>>> import numpy as np
>>> np.set_printoptions(precision=2, suppress=True, linewidth=100)
>>> def tidy(a):
...     return np.round(a, 2) + 0
... 
>>> M = np.load("run7.npy")
>>> M
array([[ 0, -8,  4,  6,  4,  8,  3,  3,  8],
       [ 0,  0, -9,  4, -5,  0, -9, -2, -1],
       [ 0,  0,  0, -2,  4,  5, -7,  7, -4],
       [ 0,  0,  0,  0, -2, -6, -4, -2, -8],
       [ 0,  0,  0,  0,  0,  0,  5,  2, -5],
       [ 0,  0,  0,  0,  0,  0, -1, -6, -3],
       [ 0,  0,  0,  0,  0,  0,  0,  9, -6],
       [ 0,  0,  0,  0,  0,  0,  0,  0, -6],
       [ 0,  0,  0,  0,  0,  0,  0,  0,  0]])
>>> Uu, sigma, Vt = np.linalg.svd(M, full_matrices=False)
>>> print(tidy(np.cumsum(sigma ** 2) / np.sum(sigma ** 2)))
[0.42 0.66 0.86 0.92 0.98 1.   1.   1.   1.  ]
>>> tidy(np.sqrt((sigma ** 2).sum())), tidy(np.linalg.norm(M))
(np.float64(31.97), np.float64(31.97))
>>> [int(np.linalg.matrix_rank(np.linalg.matrix_power(M, p))) for p in range(1, 10)]
[7, 6, 5, 4, 3, 2, 1, 0, 0]
>>> tidy(np.sort(np.linalg.eigvals(M)))
array([0., 0., 0., 0., 0., 0., 0., 0., 0.])
>>> M @ M
array([[   0,    0,   72,  -40,   44,  -16,   32,   19, -136],
       [   0,    0,    0,   18,  -44,  -69,   22, -162,   95],
       [   0,    0,    0,    0,    4,   12,   23,  -81,  -19],
       [   0,    0,    0,    0,    0,    0,   -4,   -4,   64],
       [   0,    0,    0,    0,    0,    0,    0,   45,  -42],
       [   0,    0,    0,    0,    0,    0,    0,   -9,   42],
       [   0,    0,    0,    0,    0,    0,    0,    0,  -54],
       [   0,    0,    0,    0,    0,    0,    0,    0,    0],
       [   0,    0,    0,    0,    0,    0,    0,    0,    0]])
>>> vec = np.array([-2, 0, 0, 1, -2, 1, -3, 3, -2])
>>> (M @ vec).argmax()
np.int64(2)
>>> np.einsum("ij,j->i", M, vec)
array([-10,  37,  45,  20,   1,  -9,  39,  12,   0])
>>> M @ np.ones(9)
array([ 28., -22.,   3., -22.,   2., -10.,   3.,  -6.,   0.])
>>> (M * vec).sum(axis=1)
array([-10,  37,  45,  20,   1,  -9,  39,  12,   0])
>>> np.linalg.norm(M @ vec) <= np.linalg.norm(M, 2) * np.linalg.norm(vec) + 1e-9
np.True_
>>> M * vec
array([[  0,   0,   0,   6,  -8,   8,  -9,   9, -16],
       [  0,   0,   0,   4,  10,   0,  27,  -6,   2],
       [  0,   0,   0,  -2,  -8,   5,  21,  21,   8],
       [  0,   0,   0,   0,   4,  -6,  12,  -6,  16],
       [  0,   0,   0,   0,   0,   0, -15,   6,  10],
       [  0,   0,   0,   0,   0,   0,   3, -18,   6],
       [  0,   0,   0,   0,   0,   0,   0,  27,  12],
       [  0,   0,   0,   0,   0,   0,   0,   0,  12],
       [  0,   0,   0,   0,   0,   0,   0,   0,   0]])
>>> M @ (2 * vec)
array([-20,  74,  90,  40,   2, -18,  78,  24,   0])
>>> M @ np.eye(9)[6]
array([ 3., -9., -7., -4.,  5., -1.,  0.,  0.,  0.])
>>> out = np.array([[-5, -8]])
>>> data = np.block([[np.zeros((1, 1)), out], [out.T, np.zeros((2, 2))]])
>>> print(data)
[[ 0. -5. -8.]
 [-5.  0.  0.]
 [-8.  0.  0.]]
>>> # rank 2
>>> ev, evecs = np.linalg.eigh(data)
>>> vec = np.array([2, 2, 0])
>>> print(np.abs(data).sum(axis=1).max(), tidy(np.abs(ev).max()))
13.0 9.43
>>> tidy(evecs * np.maximum(ev, 0) @ evecs.T)
array([[ 4.72, -2.5 , -4.  ],
       [-2.5 ,  1.32,  2.12],
       [-4.  ,  2.12,  3.39]])
>>> print(vec @ data @ vec)
-40.0
>>> (np.sign(evecs[:, -1].round(6)) == np.sign(evecs[0, -1].round(6))).astype(int)
array([1, 0, 0])
>>> tidy(evecs * np.abs(ev) @ evecs.T)
array([[9.43, 0.  , 0.  ],
       [0.  , 2.65, 4.24],
       [0.  , 4.24, 6.78]])
>>> print(tidy(np.linalg.eigvalsh(data[1:, 1:])))
[0. 0.]
>>> rk = np.linalg.matrix_rank(data)
>>> rk
np.int64(2)
>>> N = np.linalg.svd(data)[2][rk:].T
>>> [int(np.linalg.matrix_rank(data[:i])) for i in range(1, len(data) + 1)]
[1, 2, 2]
>>> tidy(N[:, 0] / N[np.abs(N[:, 0]).round(6).argmax(), 0])
array([ 0.  ,  1.  , -0.62])
>>> print([int(np.linalg.matrix_rank(data[:, :j + 1])) for j in range(3)])
[1, 2, 2]
>>> data @ N
array([[0.],
       [0.],
       [0.]])
>>> J = np.load("out13.npy")
>>> J
array([[ -5,  -3,  -4,  -4,  -3,  -2],
       [ -2,   0,  -1,  -1,   0,   1],
       [-11,  -9, -10, -10,  -9,  -8],
       [ -6,  -4,  -5,  -5,  -4,  -3],
       [-11,  -9, -10, -10,  -9,  -8],
       [ -1,   1,   0,   0,   1,   2],
       [  2,   4,   3,   3,   4,   5]])
>>> Uu, sigma, Vt = np.linalg.svd(J)
>>> np.argmax(sigma[:-1] / (sigma[1:] + 1e-6)) + 1
np.int64(2)
>>> tidy(sigma)
array([36.99,  4.98,  0.  ,  0.  ,  0.  ,  0.  ])
>>> out = Uu[:, :2] @ np.diag(sigma[:2]) @ Vt[:2]
>>> tidy(np.abs(J - out).max())
np.float64(0.0)
>>> np.linalg.matrix_rank(J, rtol=0.05)
np.int64(2)
>>> out = np.array([[-3, 5, -4, -2, 3],
...     [-3, -3, 1, 0, 5],
...     [-2, 5, -3, -2, 5],
...     [1, -3, -5, 4, 3],
...     [3, 5, 5, -1, 0]])
>>> m1 = out + out.T
>>> print(m1)
[[-6  2 -6 -1  6]
 [ 2 -6  6 -3 10]
 [-6  6 -6 -7 10]
 [-1 -3 -7  8  2]
 [ 6 10 10  2  0]]
>>> # equal to its transpose
>>> ev, evecs = np.linalg.eigh(m1)
>>> vec = np.array([2, 0, -2, 2, -1])
>>> np.abs(m1).sum(axis=1).max(), tidy(np.abs(ev).max())
(np.int64(35), np.float64(20.35))
>>> print(tidy(vec @ m1 @ vec / (vec @ vec)), tidy(ev[0]), tidy(ev[-1]))
6.77 -20.35 16.25
